% python3 -q
>>> import numpy as np
>>> import numpy.linalg as la
>>> np.set_printoptions(precision=2, suppress=True, linewidth=120, floatmode="fixed")
>>> feats = np.load("data.npy")
>>> print(feats)
[[0 0 3 0 4]
 [0 2 2 2 3]
 [3 2 4 2 1]
 [0 2 2 2 2]
 [4 3 1 2 4]]
>>> def softmax(z):
...     e = np.exp(z - z.max(axis=-1, keepdims=True))
...     return e / e.sum(axis=-1, keepdims=True)
... 
>>> np.round(softmax(10 * feats[1]), 2) + 0
array([0.00, 0.00, 0.00, 0.00, 1.00])
>>> S = feats @ feats.T / np.sqrt(5)
>>> np.round(softmax(S + np.triu(np.full(S.shape, -np.inf), 1)), 2) + 0
array([[1.00, 0.00, 0.00, 0.00, 0.00],
       [0.21, 0.79, 0.00, 0.00, 0.00],
       [0.00, 0.00, 1.00, 0.00, 0.00],
       [0.06, 0.39, 0.39, 0.16, 0.00],
       [0.00, 0.00, 0.00, 0.00, 1.00]])
>>> m1 = np.load("w.npy")
>>> print(m1)
[[ 0.71 -0.06  0.45]
 [-0.06  0.99  0.10]
 [ 0.45  0.10  0.30]]
>>> left, s, vt = la.svd(m1)
>>> print(np.argmax(s[:-1] / (s[1:] + 1e-6)) + 1)
2
>>> s.round(2) + 0
array([1.00, 1.00, 0.00])
>>> M2 = left[:, :2] @ np.diag(s[:2]) @ vt[:2]
>>> print(round(la.norm(m1 - M2, 2), 2), np.round(s[2], 2))
0.0 0.0
>>> print(la.matrix_rank(m1, rtol=0.05))
2
>>> np.round(np.abs(m1 - M2).max(), 2)
np.float64(0.0)
>>> round(float(la.norm(m1 - M2) / la.norm(m1)), 2)
0.0
>>> la.matrix_rank(M2)
np.int64(2)
>>> np.round(softmax(10 * m1[0]), 2) + 0
array([0.93, 0.00, 0.07])
>>> softmax(m1[0])
array([0.45, 0.21, 0.34])
>>> softmax(m1[0] + 2)
array([0.45, 0.21, 0.34])
>>> S = m1 @ m1.T / np.sqrt(3)
>>> softmax(S).round(6).argmax(axis=1)
array([0, 1, 0])
>>> E = np.load("case0.npy")
>>> E
array([[ 1.65,  0.25,  0.27, -0.19,  2.70, -0.47, -1.09],
       [ 0.25, -2.28, -0.50, -0.08, -0.57,  0.86,  1.79],
       [ 0.27, -0.50,  3.20,  0.62,  0.18, -0.39, -0.22],
       [-0.19, -0.08,  0.62, -3.78, -0.25, -1.03, -0.20],
       [ 2.70, -0.57,  0.18, -0.25, -1.15, -0.39,  1.07],
       [-0.47,  0.86, -0.39, -1.03, -0.39,  3.75,  0.44],
       [-1.09,  1.79, -0.22, -0.20,  1.07,  0.44,  2.60]])
>>> [round(float(la.det(feats[:i, :i])), 2) + 0 for i in range(1, 6)]
[0.0, 0.0, -18.0, 0.0, 18.0]
>>> try:
...     la.cholesky(feats)
... except la.LinAlgError as e:
...     print(e)
... 
Matrix is not positive definite
>>> round(float(la.eigvalsh(feats).min()), 2)
-3.98
>>> np.all(la.eigvalsh(feats) > 0)
np.False_
>>> M2 = np.array([[1, 1, -1],
...     [1, 2, 2],
...     [-1, -1, 1],
...     [2, 1, -1],
...     [-1, -2, 1],
...     [-1, -2, 1],
...     [2, 0, -2],
...     [-1, 2, -2],
...     [-2, -2, -2]])
>>> data = M2.T @ M2
>>> data
array([[18, 12, -2],
       [12, 23, -3],
       [-2, -3, 21]])
>>> ev, evecs = la.eig(data)
>>> round(np.prod(ev), 2)
np.float64(5560.0)
>>> np.round(data @ evecs[:, 0] - ev[0] * evecs[:, 0], 2) + 0
array([0.00, 0.00, 0.00])
>>> ev
array([33.77,  8.23, 20.00])
>>> np.sort(la.eigvals(data @ data))
array([  67.78,  400.00, 1140.22])
>>> print(softmax(data).sum(axis=1))
[1.00 1.00 1.00]
>>> np.round(softmax(data[0]), 2) + 0
array([1.00, 0.00, 0.00])
>>> S = data @ data.T / np.sqrt(3)
>>> softmax(S).round(6).argmax(axis=1)
array([1, 1, 2])
>>> np.round(softmax(S + np.triu(np.full(S.shape, -np.inf), 1)), 2) + 0
array([[1.00, 0.00, 0.00],
       [0.00, 1.00, 0.00],
       [0.00, 0.00, 1.00]])
>>> M2 = data / np.sqrt((data ** 2).mean(axis=1, keepdims=True))
>>> la.matrix_rank(data - data.mean(axis=1, keepdims=True))
np.int64(2)
>>> data - data.mean(axis=1, keepdims=True)
array([[  8.67,   2.67, -11.33],
       [  1.33,  12.33, -13.67],
       [ -7.33,  -8.33,  15.67]])
>>> A = np.loadtxt("test10.csv", delimiter=",")
>>> print(A)
[[ 5.00  8.00  7.00  7.00 10.00  7.00]
 [ 4.00  6.00  4.00  6.00  7.00  7.00]
 [ 2.00  5.00  3.00  1.00  7.00  9.00]
 [ 0.00  0.00  0.00  0.00  0.00  0.00]
 [ 4.00  6.00  4.00  6.00  7.00  7.00]
 [ 1.00  3.00  4.00  2.00  5.00  4.00]
 [ 2.00  5.00  5.00  1.00  6.00  7.00]
 [ 1.00  2.00  3.00  1.00  3.00  0.00]
 [ 4.00  5.00  3.00  5.00  5.00  3.00]
 [ 4.00  6.00  4.00  6.00  7.00  7.00]
 [ 5.00  7.00  6.00  6.00  8.00  3.00]
 [ 2.00  5.00  5.00  1.00  6.00  7.00]]
>>> M2 = np.array([[-2, -7], [-1, -4], [-2, -3], [5, -3], [-7, 7], [-5, 9]])
>>> print(np.einsum("ik,kj->ij", A, M2))
[[-102.00   24.00]
 [ -76.00   30.00]
 [-104.00   84.00]
 [   0.00    0.00]
 [ -76.00   30.00]
 [ -58.00   34.00]
 [ -91.00   53.00]
 [ -26.00   -6.00]
 [ -44.00  -10.00]
 [ -76.00   30.00]
 [ -70.00  -16.00]
 [ -91.00   53.00]]
>>> np.vstack([A, M2.T]).shape
(14, 6)
>>> np.einsum("ik,kj->ji", A, M2)
array([[-102.00,  -76.00, -104.00,    0.00,  -76.00,  -58.00,  -91.00,  -26.00,  -44.00,  -76.00,  -70.00,  -91.00],
       [  24.00,   30.00,   84.00,    0.00,   30.00,   34.00,   53.00,   -6.00,  -10.00,   30.00,  -16.00,   53.00]])
>>> np.einsum("ij->j", A)
array([34.00, 58.00, 48.00, 42.00, 71.00, 61.00])
>>> la.matrix_rank(np.vstack([A, M2.T]))
np.int64(6)
>>> M2 @ A
Traceback (most recent call last):
  File "<python-input-55>", line 1, in <module>
    M2 @ A
    ~~~^~~
ValueError: matmul: Input operand 1 has a mismatch in its core dimension 0, with gufunc signature (n?,k),(k,m?)->(n?,m?) (size 12 is different from 2)
>>> np.einsum("ij,ij->i", A, A)
array([336.00, 202.00, 169.00,   0.00, 202.00,  71.00, 140.00,  24.00, 109.00, 202.00, 219.00, 140.00])
>>> W2 = A[[4, 5]].astype(float)
>>> for _ in range(5):
...     z = la.norm(A[:, None] - W2, axis=-1).argmin(axis=1)
...     W2 = np.array([A[z == j].mean(axis=0) for j in range(2)])
... 
>>> print(z)
[0 0 0 1 0 1 1 1 0 0 0 1]
>>> np.bincount(z)
array([7, 5])
>>> X = np.array([[2, 1, 0, 0, 1, 2, 0, 0, 0],
...     [0, 2, 2, 1, 1, 0, 2, 2, 1],
...     [0, 0, 1, 2, 0, 0, 2, 0, 1],
...     [0, 0, 1, 2, 2, 1, 0, 0, 2],
...     [0, 2, 1, 0, 1, 2, 1, 2, 2]])
>>> X
array([[2, 1, 0, 0, 1, 2, 0, 0, 0],
       [0, 2, 2, 1, 1, 0, 2, 2, 1],
       [0, 0, 1, 2, 0, 0, 2, 0, 1],
       [0, 0, 1, 2, 2, 1, 0, 0, 2],
       [0, 2, 1, 0, 1, 2, 1, 2, 2]])
>>> W = np.array([[3, -9, -3],
...     [2, 1, 0],
...     [3, 3, 7],
...     [-7, -8, 4],
...     [-9, 3, -3],
...     [6, 5, 4],
...     [8, -2, 6],
...     [8, 6, 8],
...     [8, 1, -6]])
>>> b = np.array([1, 1, 4])
>>> hid = np.maximum(X @ W + b, 0)
>>> la.matrix_rank(hid)
np.int64(3)
>>> hid
array([[12,  0,  3],
       [35, 13, 41],
       [14,  0, 25],
       [ 0,  1,  5],
       [51, 31, 26]])
>>> W2 = np.array([[-3, -3, 0], [-3, 3, 0], [3, -3, -1]])
>>> W @ W2
array([[  9, -27,   3],
       [ -9,  -3,   0],
       [  3, -21,  -7],
       [ 57, -15,  -4],
       [  9,  45,   3],
       [-21, -15,  -4],
       [  0, -48,  -6],
       [-18, -30,  -8],
       [-45,  -3,   6]])
